% ipython --no-banner

In [1]: import numpy as np

In [2]: np.set_printoptions(precision=2, suppress=True, linewidth=100, legacy="1.25")

In [3]: A = np.array([[3, -2, 0, 0, 3, 3],
   ...:     [3, -3, -2, -3, 0, -2],
   ...:     [3, 0, 2, -1, 2, 0],
   ...:     [1, -1, 1, 1, 0, -2],
   ...:     [-2, 0, -2, -2, -3, 2],
   ...:     [0, -3, 0, 0, -3, 1],
   ...:     [1, -1, 3, -1, -3, -1]])

In [4]: A[:, 4] = 5 * A[:, 3]

In [5]: A
Out[5]: 
array([[  3,  -2,   0,   0,   0,   3],
       [  3,  -3,  -2,  -3, -15,  -2],
       [  3,   0,   2,  -1,  -5,   0],
       [  1,  -1,   1,   1,   5,  -2],
       [ -2,   0,  -2,  -2, -10,   2],
       [  0,  -3,   0,   0,   0,   1],
       [  1,  -1,   3,  -1,  -5,  -1]])

In [6]: # looks like rank 5

In [7]: left, sigma, Vt = np.linalg.svd(A)

In [8]: np.argmax(sigma[:-1] / (sigma[1:] + 1e-6)) + 1
Out[8]: 5

In [9]: B = left[:, :5] @ np.diag(sigma[:5]) @ Vt[:5]

In [10]: np.linalg.matrix_rank(A, rtol=0.05)
Out[10]: 5

In [11]: round(float(np.linalg.norm(A - B, 2)), 2), round(sigma[5], 2)
Out[11]: (0.0, 0.0)

In [12]: left, sigma, Vt = np.linalg.svd(A)

In [13]: V = Vt[:(sigma > 1e-8).sum()]

In [14]: rng = np.random.default_rng(453209)

In [15]: vec = A[1] + -2 * A[5] + rng.integers(2) * np.eye(6)[3]

In [16]: vec
Out[16]: array([  3.,   3.,  -2.,  -3., -15.,  -4.])

In [17]: np.round(V.T @ V, 2) + 0
Out[17]: 
array([[1.  , 0.  , 0.  , 0.  , 0.  , 0.  ],
       [0.  , 1.  , 0.  , 0.  , 0.  , 0.  ],
       [0.  , 0.  , 1.  , 0.  , 0.  , 0.  ],
       [0.  , 0.  , 0.  , 0.04, 0.19, 0.  ],
       [0.  , 0.  , 0.  , 0.19, 0.96, 0.  ],
       [0.  , 0.  , 0.  , 0.  , 0.  , 1.  ]])

In [18]: np.diag(V.T @ V)
Out[18]: array([1.  , 1.  , 1.  , 0.04, 0.96, 1.  ])

In [19]: np.allclose(V.T @ V @ vec, vec)
Out[19]: True

In [20]: np.linalg.matrix_rank(np.vstack([A, vec]))
Out[20]: 5

In [21]: np.allclose(A[:-1].T @ np.linalg.lstsq(A[:-1].T, A[-1])[0], A[-1])
Out[21]: True

In [22]: np.abs(np.diag(np.linalg.qr(A)[1])) > 1e-9
Out[22]: array([ True,  True,  True,  True, False,  True])

In [23]: np.unique(A.round(6), axis=0).shape
Out[23]: (7, 6)

In [24]: B = A[0, 0] * A[1:] - np.outer(A[1:, 0], A[0])

In [25]: B
Out[25]: 
array([[  0,  -3,  -6,  -9, -45, -15],
       [  0,   6,   6,  -3, -15,  -9],
       [  0,  -1,   3,   3,  15,  -9],
       [  0,  -4,  -6,  -6, -30,  12],
       [  0,  -9,   0,   0,   0,   3],
       [  0,  -1,   9,  -3, -15,  -6]])

In [26]: np.flatnonzero(~B.round(6).any(axis=1))
Out[26]: array([], dtype=int64)

In [27]: rk = np.linalg.matrix_rank(A)

In [28]: rk
Out[28]: 5

In [29]: ns = np.linalg.svd(A)[2][rk:].T

In [30]: np.allclose(A @ ns, 0)
Out[30]: True

In [31]: np.round(ns[:, 0] / ns[np.abs(ns[:, 0]).round(6).argmax(), 0], 2) + 0
Out[31]: array([ 0. ,  0. ,  0. ,  1. , -0.2,  0. ])

In [32]: [int(np.linalg.matrix_rank(A[:, :j + 1])) for j in range(6)]
Out[32]: [1, 2, 3, 4, 4, 5]

In [33]: [int(np.linalg.matrix_rank(A[:i])) for i in range(1, len(A) + 1)]
Out[33]: [1, 2, 3, 4, 5, 5, 5]

In [34]: np.round(ns @ ns.T, 2) + 0
Out[34]: 
array([[ 0.  ,  0.  ,  0.  ,  0.  ,  0.  ,  0.  ],
       [ 0.  ,  0.  ,  0.  ,  0.  ,  0.  ,  0.  ],
       [ 0.  ,  0.  ,  0.  ,  0.  ,  0.  ,  0.  ],
       [ 0.  ,  0.  ,  0.  ,  0.96, -0.19,  0.  ],
       [ 0.  ,  0.  ,  0.  , -0.19,  0.04,  0.  ],
       [ 0.  ,  0.  ,  0.  ,  0.  ,  0.  ,  0.  ]])

In [35]: np.linalg.matrix_rank(A.T @ A), np.linalg.matrix_rank(A @ A.T)
Out[35]: (5, 5)

In [36]: ns.shape
Out[36]: (6, 1)

In [37]: J = np.loadtxt("dump.csv", delimiter=",")

In [38]: J
Out[38]: 
array([[-3.,  1.,  0.,  0.,  1.,  1.,  2.,  1.,  0.,  2.],
       [ 0.,  1.,  1., -1.,  0.,  0., -2.,  2., -2.,  1.],
       [ 0.,  1.,  2.,  2.,  0.,  2.,  1., -2.,  2., -1.],
       [ 0.,  1., -1.,  1.,  2.,  0., -2.,  2., -1., -1.],
       [ 0.,  2., -1.,  2.,  1.,  0., -1., -2., -1., -1.],
       [ 0., -1., -2., -1.,  0.,  2.,  1.,  2.,  2.,  2.],
       [ 0.,  2., -2.,  0.,  1.,  2.,  0., -1.,  2.,  0.],
       [ 0., -1., -1., -1.,  1.,  2.,  2.,  1.,  2.,  1.],
       [ 0.,  0.,  0.,  1.,  1.,  2., -1., -1.,  1., -1.],
       [ 0.,  2., -2., -2.,  2.,  1., -1., -1.,  0.,  0.]])

In [39]: left, sigma, Vt = np.linalg.svd(J, full_matrices=False)

In [40]: np.cumsum(sigma ** 2) / np.sum(sigma ** 2)
Out[40]: array([0.31, 0.57, 0.77, 0.87, 0.93, 0.97, 0.99, 1.  , 1.  , 1.  ])

In [41]: (sigma > 1e-8).sum()
Out[41]: 10

In [42]: sigma / sigma[0]
Out[42]: array([1.  , 0.92, 0.81, 0.55, 0.46, 0.36, 0.24, 0.17, 0.11, 0.01])

In [43]: np.round(left.T @ left, 2) + 0
Out[43]: 
array([[1., 0., 0., 0., 0., 0., 0., 0., 0., 0.],
       [0., 1., 0., 0., 0., 0., 0., 0., 0., 0.],
       [0., 0., 1., 0., 0., 0., 0., 0., 0., 0.],
       [0., 0., 0., 1., 0., 0., 0., 0., 0., 0.],
       [0., 0., 0., 0., 1., 0., 0., 0., 0., 0.],
       [0., 0., 0., 0., 0., 1., 0., 0., 0., 0.],
       [0., 0., 0., 0., 0., 0., 1., 0., 0., 0.],
       [0., 0., 0., 0., 0., 0., 0., 1., 0., 0.],
       [0., 0., 0., 0., 0., 0., 0., 0., 1., 0.],
       [0., 0., 0., 0., 0., 0., 0., 0., 0., 1.]])

In [44]: q, r_ = np.linalg.qr(J)

In [45]: np.trace(q @ q.T)
Out[45]: 10.0

In [46]: q.shape, r_.shape
Out[46]: ((10, 10), (10, 10))

In [47]: np.round(q.T @ q, 2) + 0
Out[47]: 
array([[1., 0., 0., 0., 0., 0., 0., 0., 0., 0.],
       [0., 1., 0., 0., 0., 0., 0., 0., 0., 0.],
       [0., 0., 1., 0., 0., 0., 0., 0., 0., 0.],
       [0., 0., 0., 1., 0., 0., 0., 0., 0., 0.],
       [0., 0., 0., 0., 1., 0., 0., 0., 0., 0.],
       [0., 0., 0., 0., 0., 1., 0., 0., 0., 0.],
       [0., 0., 0., 0., 0., 0., 1., 0., 0., 0.],
       [0., 0., 0., 0., 0., 0., 0., 1., 0., 0.],
       [0., 0., 0., 0., 0., 0., 0., 0., 1., 0.],
       [0., 0., 0., 0., 0., 0., 0., 0., 0., 1.]])

In [48]: vec = np.array([1, 2, 3, 2, 3, -2, -1, 0, 3, -1])

In [49]: rhs = J @ vec

In [50]: rhs
Out[50]: array([ -4.,  -2.,  14.,   7.,   7., -11.,   3.,  -5.,   6.,  -1.])

In [51]: np.round(np.linalg.solve(J, -2 * rhs), 2) + 0
Out[51]: array([-2., -4., -6., -4., -6.,  4.,  2.,  0., -6.,  2.])

In [52]: np.round(np.linalg.solve(J, rhs + J[:, 0]), 2) + 0
Out[52]: array([ 2.,  2.,  3.,  2.,  3., -2., -1.,  0.,  3., -1.])

In [53]: m1 = np.load("layer1.npy")

In [54]: m1
Out[54]: 
array([[  9.72,   1.75,   3.47,   1.4 ,   3.43],
       [  7.29,   5.37,   2.3 ,   4.81,   0.45],
       [ -6.85,  -6.75,  -5.5 ,  -7.31,  -3.34],
       [ -8.34,  -1.77,  -1.48,  -5.86,  -6.03],
       [-11.29,   9.49,  -6.18,   7.38, -12.68],
       [-29.32,  -2.06, -18.31,  -2.67, -19.24],
       [ 15.91,  15.26,   6.32,  15.18,   1.68],
       [ 12.51,   7.7 ,   2.59,   9.02,   2.57],
       [ 12.07,   1.01,   5.38,   0.26,   5.24],
       [ -7.45, -11.1 ,  -7.56, -10.36,  -2.02],
       [ -5.  ,  10.9 ,  -1.78,   8.18,  -9.3 ],
       [  4.92, -21.85,   0.48, -21.65,  10.15],
       [-19.56, -11.33,  -7.99, -15.2 ,  -9.07],
       [  3.74,  -3.93,   6.4 ,  -8.71,   2.43],
       [-12.71,  -8.07,  -2.36, -13.22,  -6.06],
       [ 24.82,  -5.24,  13.94,  -6.82,  15.81],
       [ 18.05,  -8.84,  13.61, -12.87,  13.29],
       [-10.03,  -3.09,  -6.09,  -4.57,  -6.75],
       [  0.25,  -0.01,  -5.2 ,   2.  ,  -1.92],
       [  8.64,  -2.  ,  10.71,  -7.89,   4.77],
       [ 10.76,  -0.28,   9.33,  -4.35,   5.23],
       [ -9.27,   5.09, -10.36,   6.83,  -9.92],
       [  0.01, -11.85,   2.03, -14.9 ,   3.24],
       [  3.86,   4.55,  -2.45,   5.99,  -1.51],
       [ -0.25,   7.38,  -6.32,   9.87,  -5.32],
       [ -4.51,   9.82,  -4.05,   8.93,  -8.7 ],
       [ 15.7 , -13.18,  12.54, -17.33,  13.64],
       [ 13.12,  10.  ,   8.05,   7.64,   2.31],
       [-11.22,  -0.6 , -10.67,   0.66,  -8.75],
       [  1.09,   5.16,  -1.21,   4.59,  -3.32],
       [  4.34,  11.43,  -0.81,  11.79,  -3.96],
       [ -6.64,  -9.15,  -5.03,  -9.91,  -2.2 ],
       [ -7.84,  -7.62,  -6.78,  -7.64,  -3.64],
       [  8.84,   3.96,   2.29,   4.06,   1.94],
       [-17.19,  -2.66, -12.9 ,  -2.2 , -11.54],
       [  0.08,   0.22,   1.13,  -2.35,  -1.74],
       [ 12.37,   0.96,   3.35,   1.77,   5.31],
       [ 21.67,   8.34,  13.18,   5.82,   8.32],
       [ 20.31,  -7.4 ,  17.83, -13.54,  14.28],
       [ 18.53, -26.74,  17.15, -32.82,  21.15],
       [-12.53,   9.96, -12.76,  12.01, -13.99],
       [  9.35, -19.87,   9.59, -24.39,  12.48],
       [ -5.54,  11.01, -10.12,  14.01, -10.15],
       [-23.64,  16.22, -19.75,  18.66, -23.51],
       [-17.07,   2.8 , -10.75,   1.7 , -13.59]])

In [55]: # rows and columns are dependent

In [56]: lab = m1[:, 1] > np.median(m1[:, 1])

In [57]: f = m1[lab].mean(axis=0) - m1[~lab].mean(axis=0)

In [58]: np.argsort(-np.abs(f).round(6), kind="stable")
Out[58]: array([3, 1, 4, 2, 0])

In [59]: f
Out[59]: array([ 1.62, 15.26, -2.78, 17.66, -5.49])

In [60]: np.round((((m1 - m1.mean(axis=0)) @ f > 0) == lab).mean(), 2)
Out[60]: 0.91
